$ ipython --no-banner

In [1]: import numpy as np

In [2]: np.set_printoptions(suppress=True, linewidth=160)

In [3]: rd = lambda a: np.round(a, 2) + 0

In [4]: A = np.load("x.npy")

In [5]: print(A)
[[ 0  0  0  0  1]
 [ 0 -3  0  0  0]
 [ 0  0  0  3  0]
 [ 0  0  0  0  0]
 [ 0  0  3  0  0]]

In [6]: U, sigma, vt = np.linalg.svd(A)

In [7]: print(sigma)
[3. 3. 3. 1. 0.]

In [8]: Y = U[:, :4] @ np.diag(sigma[:4]) @ vt[:4]

In [9]: print(np.linalg.matrix_rank(Y))
4

In [10]: print(rd(np.linalg.norm(A - Y) / np.linalg.norm(A)))
0.0

In [11]: U, sigma, vt = np.linalg.svd(A)

In [12]: V = vt[:(sigma > 1e-8).sum()]

In [13]: rng = np.random.default_rng(3747)

In [14]: x = A[1] + 5 * A[2] + rng.integers(2) * np.eye(5)[2]

In [15]: print(x)
[ 0. -3.  0. 15.  0.]

In [16]: print(np.allclose(V.T @ V @ x, x))
True

In [17]: print(np.linalg.matrix_rank(np.vstack([A, x])))
4

In [18]: print(V.T @ V)
[[0. 0. 0. 0. 0.]
 [0. 1. 0. 0. 0.]
 [0. 0. 1. 0. 0.]
 [0. 0. 0. 1. 0.]
 [0. 0. 0. 0. 1.]]

In [19]: print(rd(np.linalg.norm(x - V.T @ V @ x)))
0.0

In [20]: print([round(float(x), 2) for x in np.linalg.svd(A, compute_uv=False)[:3]])
[3.0, 3.0, 3.0]

In [21]: F = np.loadtxt("sample8.csv", delimiter=",")

In [22]: print(F)
[[-12. -28.  -8.  -9. -21.  -6.]
 [  0.   0. -36.   0.   0. -27.]
 [ -4.  -4. -32.  -3.  -3. -24.]
 [ -6. -14.  -4.  12.  28.   8.]
 [  0.   0. -18.   0.   0.  36.]
 [ -2.  -2. -16.   4.   4.  32.]]

In [23]: x = np.array([-2, -1, 0, -2, 2, 3])

In [24]: y = F @ x

In [25]: coef, lr = np.zeros(6), 1 / np.linalg.norm(F, 2) ** 2

In [26]: for i in range(20):
    ...:     coef -= lr * F.T @ (F @ coef - y)
    ...:     if i % 5 == 0: print(i, round(np.linalg.norm(F @ coef - y), 2))
    ...: 
0 53.44
5 12.51
10 6.99
15 6.31

In [27]: print(rd(np.linalg.cond(F)))
38.97

In [28]: print(rd(coef))
[-0.7  -1.55 -0.04  0.44  0.95  2.93]

In [29]: lab = rng.permutation(6)

In [30]: print(lab)
[4 0 2 5 3 1]

In [31]: Y = F[lab][:, lab]

In [32]: print(np.diag(Y))
[  0. -12. -32.  32.  12.   0.]

In [33]: print(np.allclose(Y, F))
False

In [34]: print(Y)
[[  0.   0. -18.  36.   0.   0.]
 [-21. -12.  -8.  -6.  -9. -28.]
 [ -3.  -4. -32. -24.  -3.  -4.]
 [  4.  -2. -16.  32.   4.  -2.]
 [ 28.  -6.  -4.   8.  12. -14.]
 [  0.   0. -36. -27.   0.   0.]]

In [35]: t3 = np.stack([F, -2 * F, F[::-1]])

In [36]: print(rd(np.linalg.norm(t3, axis=(1, 2))))
[ 96.98 193.96  96.98]

In [37]: print(t3.sum(axis=0))
[[ 10.  26.  -8.  13.  25.  38.]
 [  0.   0.  18.   0.   0.  63.]
 [ -2. -10.  28.  15.  31.  32.]
 [  2.  10. -28. -15. -31. -32.]
 [  0.   0. -18.   0.   0. -63.]
 [-10. -26.   8. -13. -25. -38.]]

In [38]: print((t3 @ F.T).shape)
(3, 6, 6)

In [39]: print(np.linalg.matrix_rank(t3))
[6 6 6]

In [40]: print(t3.shape)
(3, 6, 6)

In [41]: x = np.array([3, 2, 3, 1, 0, 0])

In [42]: h = np.maximum(F @ x, 0)

In [43]: print(np.maximum(F @ (3 * x), 0))
[0. 0. 0. 0. 0. 0.]

In [44]: print(np.flatnonzero(h > 1e-9))
[]

In [45]: print(h)
[0. 0. 0. 0. 0. 0.]

In [46]: feats = np.load("out7.npy")

In [47]: print(feats)
[[-3.  1.  0.]
 [ 0. -3.  1.]
 [ 0.  0. -3.]]

In [48]: r0, v = feats[0], feats[2]

In [49]: print(r0 @ v)
0.0

In [50]: pr = (r0 @ v) / (r0 @ r0) * r0

In [51]: print(np.linalg.matrix_rank(np.outer(r0, v)))
1

In [52]: print((v - pr) @ r0)
0.0

In [53]: print(pr)
[-0.  0.  0.]

In [54]: print(v - pr)
[ 0.  0. -3.]

In [55]: Y = np.linalg.invert(feats)
AttributeError: module 'numpy.linalg' has no attribute 'invert'


In [56]: Y = np.linalg.inv(feats)

In [57]: print(rd(Y))
[[-0.33 -0.11 -0.04]
 [ 0.   -0.33 -0.11]
 [ 0.    0.   -0.33]]

In [58]: print((np.abs(Y) > 1e-9).astype(int))
[[1 1 1]
 [0 1 1]
 [0 0 1]]

In [59]: print(rd(np.linalg.cond(feats)))
1.6

In [60]: print(rd(np.linalg.slogdet(feats)[0]))
-1.0

In [61]: print(feats @ Y)
[[1. 0. 0.]
 [0. 1. 0.]
 [0. 0. 1.]]

In [62]: O, V = np.linalg.qr(feats[:, :1])[0], np.linalg.qr(feats[:, 1:])[0]

In [63]: sigma = np.linalg.svd(O.T @ V, compute_uv=False)

In [64]: print(rd(np.degrees(np.arccos(sigma.clip(0, 1)))))
[70.64]

In [65]: print(rd(np.linalg.norm(O @ O.T - V @ V.T, 2)))
1.0

In [66]: w, V = np.linalg.eig(feats)

In [67]: print(rd(np.sort(np.linalg.eigvals(feats.T))))
[-3. -3. -3.]

In [68]: print(rd(np.sort(np.linalg.eigvals(np.linalg.inv(feats)))))
[-0.33 -0.33 -0.33]

In [69]: Y = feats / np.linalg.norm(feats, axis=1, keepdims=True)

In [70]: G = Y @ Y.T

In [71]: print((G - 2 * np.eye(3)).round(6).argmax(axis=1))
[2 0 0]

In [72]: print(np.argwhere(np.triu(np.abs(G) > 0.95, 1)))
[]

In [73]: print(rd(np.degrees(np.arccos(np.clip(G[0, 1], -1, 1)))))
107.46

In [74]: print(rd(G[0]))
[ 1.  -0.3  0. ]

In [75]: data = np.loadtxt("block0.csv", delimiter=",")

In [76]: print(data)
[[4. 8. 0. 7.]
 [2. 1. 9. 3.]
 [4. 3. 0. 7.]
 [4. 9. 5. 4.]]

In [77]: Y = np.inv(data)
AttributeError: module 'numpy' has no attribute 'inv'


In [78]: Y = np.linalg.inv(data)

In [79]: print(rd(Y))
[[-0.96 -0.36  0.74  0.64]
 [ 0.2   0.   -0.2   0.  ]
 [ 0.04  0.12 -0.08 -0.02]
 [ 0.46  0.2  -0.2  -0.37]]

In [80]: print(rd(np.linalg.det(data) * np.linalg.det(Y)))
1.0
